% python3 -q
>>> import numpy as np
>>> from numpy import linalg as LA
>>> np.set_printoptions(suppress=True, linewidth=200)
>>> W0 = np.load("sample15.npy")
>>> W0
array([[-1.,  1.,  0.],
       [ 0., -1.,  1.],
       [ 0.,  0., -1.]])
>>> Q = W0.astype(float).copy()
>>> for j in range(3):
...     Q[:, j] -= Q[:, :j] @ (Q[:, :j].T @ Q[:, j])
...     Q[:, j] /= LA.norm(Q[:, j])
... 
>>> Q.T @ W0
array([[ 1., -1.,  0.],
       [ 0.,  1., -1.],
       [ 0.,  0.,  1.]])
>>> Q.T @ Q
array([[1., 0., 0.],
       [0., 1., 0.],
       [0., 0., 1.]])
>>> F = np.load("m.npy")
>>> F
array([[ 3,  0],
       [ 0, -2]])
>>> # splits into 2 blocks
>>> Y = F / np.sqrt((F ** 2).mean(axis=1, keepdims=True))
>>> np.round(LA.norm(Y, axis=1), 3)
array([1.414, 1.414])
>>> LA.matrix_rank(Y) == LA.matrix_rank(F)
np.True_
>>> LA.matrix_rank(F - F.mean(axis=1, keepdims=True))
np.int64(1)
>>> F @ F.T
array([[9, 0],
       [0, 4]])
>>> np.round(LA.norm(F, axis=0), 3)
array([3., 2.])
>>> F[:, 0] @ F[:, 1]
np.int64(0)
>>> K = np.array([[1.0, -0.4, 0.6, 1.6],
...     [0.5, -2.8, 0.0, -1.7],
...     [1.0, 0.6, -0.3, -0.1],
...     [-0.7, 0.9, 2.1, -0.2]])
>>> K
array([[ 1. , -0.4,  0.6,  1.6],
       [ 0.5, -2.8,  0. , -1.7],
       [ 1. ,  0.6, -0.3, -0.1],
       [-0.7,  0.9,  2.1, -0.2]])
>>> round(np.einsum("ij,ji->", K, K), 3)
np.float64(4.05)
>>> np.kron(np.eye(2, dtype=int), K)
array([[ 1. , -0.4,  0.6,  1.6,  0. , -0. ,  0. ,  0. ],
       [ 0.5, -2.8,  0. , -1.7,  0. , -0. ,  0. , -0. ],
       [ 1. ,  0.6, -0.3, -0.1,  0. ,  0. , -0. , -0. ],
       [-0.7,  0.9,  2.1, -0.2, -0. ,  0. ,  0. , -0. ],
       [ 0. , -0. ,  0. ,  0. ,  1. , -0.4,  0.6,  1.6],
       [ 0. , -0. ,  0. , -0. ,  0.5, -2.8,  0. , -1.7],
       [ 0. ,  0. , -0. , -0. ,  1. ,  0.6, -0.3, -0.1],
       [-0. ,  0. ,  0. , -0. , -0.7,  0.9,  2.1, -0.2]])
>>> np.einsum("ii->", K)
np.float64(-2.3)
>>> round(LA.det(2 * K), 3), round(float(LA.det(K)), 3)
(np.float64(-257.414), -16.088)
>>> np.round(LA.eigvals(K).sum().real, 3)
np.float64(-2.3)
>>> np.prod(np.diag(F)), round(LA.det(F), 3)
(np.int64(-6), np.float64(-6.0))
>>> LA.matrix_rank(F - F[0, 0] * np.eye(2))
np.int64(1)
>>> F @ F
array([[9, 0],
       [0, 4]])
>>> [int(LA.matrix_rank(LA.matrix_power(F, p))) for p in range(1, 3)]
[2, 2]
>>> E = np.loadtxt("run12.csv", delimiter=",")
>>> E.round(3)
array([[ 0.56 ,  0.093, -0.14 , -0.467],
       [ 0.093,  0.016, -0.023, -0.078],
       [-0.14 , -0.023,  0.035,  0.117],
       [-0.467, -0.078,  0.117,  0.389]])
>>> Uu, sigma, Vt = LA.svd(E)
>>> sigma.round(3) + 0
array([1., 0., 0., 0.])
>>> np.argmax(sigma[:-1] / (sigma[1:] + 1e-6)) + 1
np.int64(1)
>>> Y = Uu[:, :1] @ np.diag(sigma[:1]) @ Vt[:1]
>>> Y.round(3)
array([[ 0.56 ,  0.093, -0.14 , -0.467],
       [ 0.093,  0.016, -0.023, -0.078],
       [-0.14 , -0.023,  0.035,  0.117],
       [-0.467, -0.078,  0.117,  0.389]])
>>> round(np.abs(E - Y).max(), 3)
np.float64(0.0)
>>> round(LA.norm(E - Y) / LA.norm(E), 3)
np.float64(0.0)
>>> LA.matrix_rank(Y)
np.int64(1)
>>> LA.matrix_rank(E, rtol=0.05)
np.int64(1)
>>> np.round(np.sort(np.abs(LA.eigvals(E))), 3) + 0
array([0., 0., 0., 1.])
>>> np.round(E @ E, 3)
array([[ 0.56 ,  0.093, -0.14 , -0.467],
       [ 0.093,  0.016, -0.023, -0.078],
       [-0.14 , -0.023,  0.035,  0.117],
       [-0.467, -0.078,  0.117,  0.389]])
>>> np.allclose(E @ E.T, E.T @ E)
True
>>> np.allclose(E, E.T)
True
